In [1]: import numpy as np

In [2]: np.set_printoptions(precision=3, suppress=True, linewidth=200, legacy="1.25")

In [3]: arr = np.load("dump.npy")

In [4]: arr
Out[4]: 
array([[ 8,  0,  0,  0],
       [ 0,  3,  0,  0],
       [ 0,  0, -1,  0],
       [ 0,  0,  0, -7]])

In [5]: round(np.linalg.det(arr[::-1]), 3)
Out[5]: 168.0

In [6]: np.poly(arr)
Out[6]: array([  1.,  -3., -57., 115., 168.])

In [7]: round(np.linalg.det(2 * arr), 3), round(np.linalg.det(arr), 3)
Out[7]: (2688.0, 168.0)

In [8]: np.kron(np.eye(2, dtype=int), arr)
Out[8]: 
array([[ 8,  0,  0,  0,  0,  0,  0,  0],
       [ 0,  3,  0,  0,  0,  0,  0,  0],
       [ 0,  0, -1,  0,  0,  0,  0,  0],
       [ 0,  0,  0, -7,  0,  0,  0,  0],
       [ 0,  0,  0,  0,  8,  0,  0,  0],
       [ 0,  0,  0,  0,  0,  3,  0,  0],
       [ 0,  0,  0,  0,  0,  0, -1,  0],
       [ 0,  0,  0,  0,  0,  0,  0, -7]])

In [9]: evals, V = np.linalg.eigh(arr)

In [10]: V @ np.diag(evals) @ V.T
Out[10]: 
array([[ 8.,  0.,  0.,  0.],
       [ 0.,  3.,  0.,  0.],
       [ 0.,  0., -1.,  0.],
       [ 0.,  0.,  0., -7.]])

In [11]: V.T @ arr @ V
Out[11]: 
array([[-7.,  0.,  0.,  0.],
       [ 0., -1.,  0.,  0.],
       [ 0.,  0.,  3.,  0.],
       [ 0.,  0.,  0.,  8.]])

In [12]: np.unique(evals.round(6) + 0, return_counts=True)[1]
Out[12]: array([1, 1, 1, 1])

In [13]: V.T @ V
Out[13]: 
array([[1., 0., 0., 0.],
       [0., 1., 0., 0.],
       [0., 0., 1., 0.],
       [0., 0., 0., 1.]])

In [14]: blk = np.stack([arr, 5 * arr, arr[::-1]])

In [15]: blk.sum(axis=0)
Out[15]: 
array([[ 48,   0,   0,  -7],
       [  0,  18,  -1,   0],
       [  0,   3,  -6,   0],
       [  8,   0,   0, -42]])

In [16]: np.linalg.matrix_rank(blk.reshape(3, -1))
Out[16]: 2

In [17]: np.linalg.norm(blk, axis=(1, 2))
Out[17]: array([11.091, 55.453, 11.091])

In [18]: np.linalg.norm(arr, axis=0)
Out[18]: array([8., 3., 1., 7.])

In [19]: rng = np.random.default_rng(882)

In [20]: labels = rng.permutation(4)

In [21]: labels
Out[21]: array([2, 3, 0, 1])

In [22]: Y = arr[labels][:, labels]

In [23]: np.allclose(Y, arr)
Out[23]: False

In [24]: round(float(np.linalg.det(Y)), 3), round(float(np.linalg.det(arr[labels])), 3)
Out[24]: (168.0, 168.0)

In [25]: M = np.array([[0, 2, 3, 2, 0, 1, 2],
    ...:     [0, 0, 2, 1, 3, 0, 2],
    ...:     [0, 0, 0, 3, 1, 2, 3],
    ...:     [0, 0, 0, 0, 1, 0, 2],
    ...:     [0, 0, 0, 0, 0, 0, 0],
    ...:     [0, 0, 0, 0, 0, 0, 0],
    ...:     [0, 0, 0, 0, 0, 0, 0]])

In [26]: # null space of dimension 3

In [27]: np.prod(np.diag(M)), round(float(np.linalg.det(M)), 3)
Out[27]: (0, 0.0)

In [28]: f = np.array([-2, 3, 2, -3, -3]) + 0.5

In [29]: m1 = np.outer(f, f) / (f @ f)

In [30]: m1
Out[30]: 
array([[ 0.068, -0.158, -0.113,  0.113,  0.113],
       [-0.158,  0.368,  0.263, -0.263, -0.263],
       [-0.113,  0.263,  0.188, -0.188, -0.188],
       [ 0.113, -0.263, -0.188,  0.188,  0.188],
       [ 0.113, -0.263, -0.188,  0.188,  0.188]])

In [31]: # rows and columns are dependent

In [32]: Y = m1 / np.sqrt((m1 ** 2).mean(axis=1, keepdims=True))

In [33]: m1 - m1.mean(axis=1, keepdims=True)
Out[33]: 
array([[ 0.063, -0.162, -0.117,  0.108,  0.108],
       [-0.147,  0.379,  0.274, -0.253, -0.253],
       [-0.105,  0.271,  0.195, -0.18 , -0.18 ],
       [ 0.105, -0.271, -0.195,  0.18 ,  0.18 ],
       [ 0.105, -0.271, -0.195,  0.18 ,  0.18 ]])

In [34]: np.linalg.matrix_rank(m1 - m1.mean(axis=1, keepdims=True))
Out[34]: 1

In [35]: np.linalg.norm(Y, axis=1)
Out[35]: array([2.236, 2.236, 2.236, 2.236, 2.236])

In [36]: np.linalg.norm(m1, axis=1)
Out[36]: array([0.26 , 0.607, 0.434, 0.434, 0.434])

In [37]: np.linalg.norm(m1, axis=0)
Out[37]: array([0.26 , 0.607, 0.434, 0.434, 0.434])

In [38]: np.round(np.linalg.norm(m1, 2), 3)
Out[38]: 1.0

In [39]: round(np.linalg.norm(m1, "nuc"), 3)
Out[39]: 1.0

In [40]: round(float(np.linalg.norm(m1[2], 1)), 3), round(float(np.linalg.norm(m1[2], np.inf)), 3)
Out[40]: (0.94, 0.263)

In [41]: round(float(np.linalg.norm(m1, 1)), 3), round(np.linalg.norm(m1, np.inf), 3)
Out[41]: (1.316, 1.316)

In [42]: np.linalg.norm(m1, axis=1).argmax()
Out[42]: 1

In [43]: E = np.loadtxt("sample0.csv", delimiter=",")

In [44]: E
Out[44]: 
array([[0., 0., 0., 0., 1., 0., 0., 0., 0., 3., 0., 0., 0., 0.],
       [0., 0., 0., 0., 0., 0., 0., 0., 3., 0., 0., 0., 0., 3.],
       [0., 0., 1., 3., 0., 1., 2., 0., 0., 0., 0., 3., 2., 0.],
       [0., 0., 0., 3., 0., 0., 2., 0., 0., 2., 3., 0., 0., 2.],
       [0., 3., 0., 0., 0., 0., 1., 0., 0., 0., 2., 0., 0., 0.],
       [1., 0., 2., 0., 0., 2., 0., 0., 0., 0., 0., 0., 0., 0.],
       [0., 0., 0., 0., 0., 0., 0., 0., 2., 2., 0., 0., 0., 0.],
       [2., 0., 0., 0., 0., 0., 0., 0., 0., 0., 0., 2., 0., 0.]])

In [45]: left, s, vt = np.linalg.svd(E, full_matrices=False)

In [46]: s / s[0]
Out[46]: array([1.   , 0.738, 0.614, 0.533, 0.455, 0.39 , 0.333, 0.165])

In [47]: left.shape, s.shape, vt.shape
Out[47]: ((8, 8), (8,), (8, 14))

In [48]: (s > 1e-8).sum()
Out[48]: 8

In [49]: np.round(vt @ vt.T, 3) + 0
Out[49]: 
array([[1., 0., 0., 0., 0., 0., 0., 0.],
       [0., 1., 0., 0., 0., 0., 0., 0.],
       [0., 0., 1., 0., 0., 0., 0., 0.],
       [0., 0., 0., 1., 0., 0., 0., 0.],
       [0., 0., 0., 0., 1., 0., 0., 0.],
       [0., 0., 0., 0., 0., 1., 0., 0.],
       [0., 0., 0., 0., 0., 0., 1., 0.],
       [0., 0., 0., 0., 0., 0., 0., 1.]])

In [50]: np.cumsum(s ** 2) / np.sum(s ** 2)
Out[50]: array([0.37 , 0.571, 0.711, 0.816, 0.893, 0.949, 0.99 , 1.   ])

In [51]: np.round(left.T @ left, 3) + 0
Out[51]: 
array([[1., 0., 0., 0., 0., 0., 0., 0.],
       [0., 1., 0., 0., 0., 0., 0., 0.],
       [0., 0., 1., 0., 0., 0., 0., 0.],
       [0., 0., 0., 1., 0., 0., 0., 0.],
       [0., 0., 0., 0., 1., 0., 0., 0.],
       [0., 0., 0., 0., 0., 1., 0., 0.],
       [0., 0., 0., 0., 0., 0., 1., 0.],
       [0., 0., 0., 0., 0., 0., 0., 1.]])

In [52]: x = np.array([8, 3, -6, -7, -2, -5, -8, 9, -7, -3, -7, -6, -5, 4])

In [53]: a = np.maximum(E @ x, 0)

In [54]: np.tanh(E @ x)
Out[54]: array([-1.   , -1.   , -1.   , -1.   , -1.   , -1.   , -1.   ,  0.999])

In [55]: E * (a > 1e-9)[:, None]
Out[55]: 
array([[0., 0., 0., 0., 0., 0., 0., 0., 0., 0., 0., 0., 0., 0.],
       [0., 0., 0., 0., 0., 0., 0., 0., 0., 0., 0., 0., 0., 0.],
       [0., 0., 0., 0., 0., 0., 0., 0., 0., 0., 0., 0., 0., 0.],
       [0., 0., 0., 0., 0., 0., 0., 0., 0., 0., 0., 0., 0., 0.],
       [0., 0., 0., 0., 0., 0., 0., 0., 0., 0., 0., 0., 0., 0.],
       [0., 0., 0., 0., 0., 0., 0., 0., 0., 0., 0., 0., 0., 0.],
       [0., 0., 0., 0., 0., 0., 0., 0., 0., 0., 0., 0., 0., 0.],
       [2., 0., 0., 0., 0., 0., 0., 0., 0., 0., 0., 2., 0., 0.]])

In [56]: K = np.load("block9.npy")

In [57]: K
Out[57]: 
array([[ -2,  -4, -20,   4,  -3,  -1,   5,  -1],
       [  0,   1,   5,  -2,  -3,  -3,   5,  -1],
       [  0,   5,  25,   3,  -3,   5,   2,   5],
       [ -1,  -5, -25,   3,  -1,  -3,   0,  -5],
       [  4,  -1,  -5,  -4,   5,   3,  -3,   2],
       [  2,  -1,  -5,  -2,  -2,  -3,  -4,   5],
       [ -1,   0,   0,   2,  -5,  -1,  -3,   2],
       [  4,   0,   0,  -2,   0,   3,  -5,  -1],
       [ -5,  -2, -10,   0,   2,  -5,   5,   2],
       [  4,  -2, -10,  -4,  -4,  -3,   1,   2]])

In [58]: # looks like rank 7

In [59]: Y = K / np.sqrt((K ** 2).mean(axis=1, keepdims=True))

In [60]: np.linalg.matrix_rank(K - K.mean(axis=1, keepdims=True))
Out[60]: 7
